$ python3 -q
>>> import numpy as np
>>> np.set_printoptions(precision=1, suppress=True, linewidth=160, floatmode="fixed")
>>> rd = lambda a: np.round(a, 1) + 0
>>> M2 = np.array([[2, 0], [0, 1], [2, 1]])
>>> basis = np.array([[-3, -2, -1, 1], [1, -1, -3, 3]])
>>> W0 = M2 @ basis
>>> W0
array([[-6, -4, -2,  2],
       [ 1, -1, -3,  3],
       [-5, -5, -5,  5]])
>>> # looks like rank 2
>>> np.linalg.lstsq(W0[:-1].T, W0[-1])[2]
np.int32(2)
>>> rd(W0 @ np.linalg.pinv(W0) @ W0)
array([[-6.0, -4.0, -2.0,  2.0],
       [ 1.0, -1.0, -3.0,  3.0],
       [-5.0, -5.0, -5.0,  5.0]])
>>> print(np.abs(np.diag(np.linalg.qr(W0)[1])) > 1e-9)
[ True  True False]
>>> Uu, sigma, Vh = np.linalg.svd(W0)
>>> vecs = Vh[:(sigma > 1e-8).sum()]
>>> rng = np.random.default_rng(17)
>>> vec = W0[0] + 3 * W0[2] + rng.integers(2) * np.eye(4)[0]
>>> vec
array([-20.0, -19.0, -17.0,  17.0])
>>> rd(np.diag(vecs.T @ vecs))
array([0.8, 0.3, 0.5, 0.5])
>>> np.linalg.matrix_rank(np.vstack([W0, vec]))
np.int64(3)
>>> np.allclose(vecs.T @ vecs @ vec, vec)
False
>>> vec = np.array([-3, 1, -2, -1])
>>> h = np.maximum(W0 @ vec, 0)
>>> print(np.maximum(W0 @ vec, 0) - np.maximum(-W0 @ vec, 0))
[16 -1 15]
>>> rd(np.tanh(W0 @ vec))
array([ 1.0, -0.8,  1.0])
>>> W0 * (h > 1e-9)[:, None]
array([[-6, -4, -2,  2],
       [ 0,  0,  0,  0],
       [-5, -5, -5,  5]])
>>> h
array([16,  0, 15])
>>> np.maximum(W0 @ (3 * vec), 0)
array([48,  0, 45])
>>> np.flatnonzero(h > 1e-9)
array([0, 2])
>>> Uu, sigma, Vh = np.linalg.svd(W0)
>>> print(np.argmax(sigma[:-1] / (sigma[1:] + 1e-6)) + 1)
2
>>> rd(sigma)
array([12.6,  4.6,  0.0])
>>> M2 = Uu[:, :2] @ np.diag(sigma[:2]) @ Vh[:2]
>>> rd(M2)
array([[-6.0, -4.0, -2.0,  2.0],
       [ 1.0, -1.0, -3.0,  3.0],
       [-5.0, -5.0, -5.0,  5.0]])
>>> rd(np.abs(W0 - M2).max())
np.float64(0.0)
>>> np.linalg.matrix_rank(W0, rtol=0.05)
np.int64(2)
>>> X = np.loadtxt("x.csv", delimiter=",")
>>> print(X)
[[  3.0   7.0   7.0 -10.0]
 [  0.0  10.0   7.0 -10.0]
 [  0.0   6.0  21.0 -20.0]
 [  0.0   6.0  27.0 -26.0]]
>>> C2 = X.T @ X
>>> print(np.diag(C2))
[   9.0  221.0 1268.0 1276.0]
>>> rd(np.linalg.svd(X, compute_uv=False) ** 2)
array([2682.5,   84.7,    6.7,    0.2])
>>> print(rd(np.linalg.eigvalsh(C2)[::-1]))
[2682.5   84.7    6.7    0.2]
>>> def softmax(z):
...     e = np.exp(z - z.max(axis=-1, keepdims=True))
...     return e / e.sum(axis=-1, keepdims=True)
... 
>>> rd(softmax(X[1] + 5))
array([0.0, 1.0, 0.0, 0.0])
>>> rd(softmax(X[1]))
array([0.0, 1.0, 0.0, 0.0])
>>> att = X @ X.T / np.sqrt(4)
>>> print(softmax(att).round(6).argmax(axis=1))
[3 3 3 3]
>>> print(rd(softmax(att)))
[[0.0 0.0 0.0 1.0]
 [0.0 0.0 0.0 1.0]
 [0.0 0.0 0.0 1.0]
 [0.0 0.0 0.0 1.0]]
>>> rd(softmax(att + np.triu(np.full(att.shape, -np.inf), 1)))
array([[1.0, 0.0, 0.0, 0.0],
       [0.0, 1.0, 0.0, 0.0],
       [0.0, 0.0, 1.0, 0.0],
       [0.0, 0.0, 0.0, 1.0]])
>>> t3 = np.stack([X, -2 * X, X[::-1]])
>>> print(np.linalg.matrix_rank(t3))
[4 4 4]
>>> np.einsum("bij,cij->bc", t3, t3)
array([[ 2774.0, -5548.0,  1796.0],
       [-5548.0, 11096.0, -3592.0],
       [ 1796.0, -3592.0,  2774.0]])
>>> t3.sum(axis=0)
array([[ -3.0,  -1.0,  20.0, -16.0],
       [  0.0,  -4.0,  14.0, -10.0],
       [  0.0,   4.0, -14.0,  10.0],
       [  3.0,   1.0, -20.0,  16.0]])
>>> M2 = np.linalg.inv(X)
>>> print((np.abs(M2) > 1e-9).astype(int))
[[1 1 1 1]
 [0 1 1 1]
 [0 1 1 1]
 [0 1 1 1]]
>>> rd(np.linalg.inv(M2))
array([[  3.0,   7.0,   7.0, -10.0],
       [  0.0,  10.0,   7.0, -10.0],
       [  0.0,   6.0,  21.0, -20.0],
       [  0.0,   6.0,  27.0, -26.0]])
>>> rd(np.linalg.det(X) * M2)
array([[-168.0,  150.0, -264.0,  210.0],
       [   0.0,  -18.0, -264.0,  210.0],
       [   0.0,  108.0, -600.0,  420.0],
       [   0.0,  108.0, -684.0,  504.0]])
>>> rd(X @ M2)
array([[1.0, 0.0, 0.0, 0.0],
       [0.0, 1.0, 0.0, 0.0],
       [0.0, 0.0, 1.0, 0.0],
       [0.0, 0.0, 0.0, 1.0]])
>>> print(rd(np.linalg.det(X) * np.linalg.det(M2)))
1.0
>>> rd(M2)
array([[ 0.3, -0.3,  0.5, -0.4],
       [ 0.0,  0.0,  0.5, -0.4],
       [ 0.0, -0.2,  1.2, -0.8],
       [ 0.0, -0.2,  1.4, -1.0]])
>>> np.allclose(M2, X.T)
False
>>> rd(np.linalg.slogdet(X)[0])
np.float64(-1.0)
>>> M = np.load("m.npy")
>>> M
array([[-1.1,  1.9, -2.2,  2.1, -3.1, -1.1],
       [ 2.3,  0.4,  2.3, -0.5,  3.7, -0.4],
       [-0.1, -0.7, -3.5, -3.4, -1.0, -0.1],
       [ 1.8, -1.4, -1.7,  1.8, -3.6, -0.7],
       [ 2.3, -4.0,  1.3, -0.6,  1.0, -0.6],
       [-0.7, -0.5, -3.2,  3.3,  1.2,  1.2],
       [-3.2, -1.7, -2.3,  2.1, -0.1, -1.5],
       [ 0.7, -0.6,  2.8, -2.1, -3.1, -1.6],
       [-0.6,  3.2,  1.6,  3.1, -0.7,  1.5],
       [-0.6, -3.4,  0.1, -1.0,  2.3,  2.6],
       [-2.0,  1.3, -1.9,  3.6,  1.1, -1.3]])
>>> M2 = M + rng.integers(-2, 3, (11, 3)) @ rng.integers(-2, 3, (3, 6))
>>> rd(M2)
array([[ 4.9,  7.9, -4.2, -5.9,  0.9, -9.1],
       [ 0.3,  0.4,  3.3,  1.5,  2.7,  1.6],
       [ 0.9,  2.3, -4.5, -3.4, -1.0, -0.1],
       [-2.2,  0.6,  0.3,  5.8, -5.6,  3.3],
       [ 0.3, -6.0,  2.3,  1.4,  0.0,  1.4],
       [ 1.3, -4.5, -5.2,  3.3,  1.2,  1.2],
       [-3.2, -3.7, -3.3,  4.1, -1.1,  0.5],
       [ 3.7, -3.6,  0.8, -4.1, -2.1, -3.6],
       [-6.6, -0.8,  3.6, 11.1, -4.7,  9.5],
       [ 0.4, -6.4,  0.1, -3.0,  3.3,  0.6],
       [-4.0, -2.7, -1.9,  7.6, -0.9,  2.7]])
>>> rd(np.linalg.svd(M2 - M, compute_uv=False))
array([23.7,  9.5,  3.6,  0.0,  0.0,  0.0])
>>> np.linalg.matrix_rank(M2 - M, tol=1e-8)
np.int64(3)
>>> mat = np.load("test12.npy")
>>> mat
array([[ 1.1,  0.0,  2.0, -1.0,  1.0],
       [-1.0,  2.1,  1.0, -1.0, -1.0],
       [ 2.0,  0.0,  2.1,  2.0, -3.0],
       [-1.0,  3.0, -1.0, -2.9,  2.0],
       [ 1.0,  0.0,  2.0, -1.0,  1.1]])
>>> Uu, sigma, Vh = np.linalg.svd(mat, full_matrices=False)
>>> rd(Uu.T @ Uu)
array([[1.0, 0.0, 0.0, 0.0, 0.0],
       [0.0, 1.0, 0.0, 0.0, 0.0],
       [0.0, 0.0, 1.0, 0.0, 0.0],
       [0.0, 0.0, 0.0, 1.0, 0.0],
       [0.0, 0.0, 0.0, 0.0, 1.0]])
>>> print(rd(Vh @ Vh.T))
[[1.0 0.0 0.0 0.0 0.0]
 [0.0 1.0 0.0 0.0 0.0]
 [0.0 0.0 1.0 0.0 0.0]
 [0.0 0.0 0.0 1.0 0.0]
 [0.0 0.0 0.0 0.0 1.0]]
>>> Uu.shape, sigma.shape, Vh.shape
((5, 5), (5,), (5, 5))
>>> rd(np.cumsum(sigma ** 2) / np.sum(sigma ** 2))
array([0.6, 0.8, 1.0, 1.0, 1.0])
>>> rd(sigma / sigma[0])
array([1.0, 0.7, 0.5, 0.2, 0.0])
>>> rd(Uu.T @ mat @ Vh.T)
array([[6.3, 0.0, 0.0, 0.0, 0.0],
       [0.0, 4.1, 0.0, 0.0, 0.0],
       [0.0, 0.0, 3.3, 0.0, 0.0],
       [0.0, 0.0, 0.0, 1.1, 0.0],
       [0.0, 0.0, 0.0, 0.0, 0.0]])
>>> np.abs(Uu[:, 0]).round(6).argmax()
np.int64(3)
>>> Uu, sigma, Vh = np.linalg.svd(mat)
>>> print(rd(sigma))
[6.3 4.1 3.3 1.1 0.0]
>>> M2 = Uu[:, :4] @ np.diag(sigma[:4]) @ Vh[:4]
>>> print(np.linalg.matrix_rank(mat, rtol=0.05))
4
>>> rd(np.linalg.norm(mat - M2) / np.linalg.norm(mat))
np.float64(0.0)
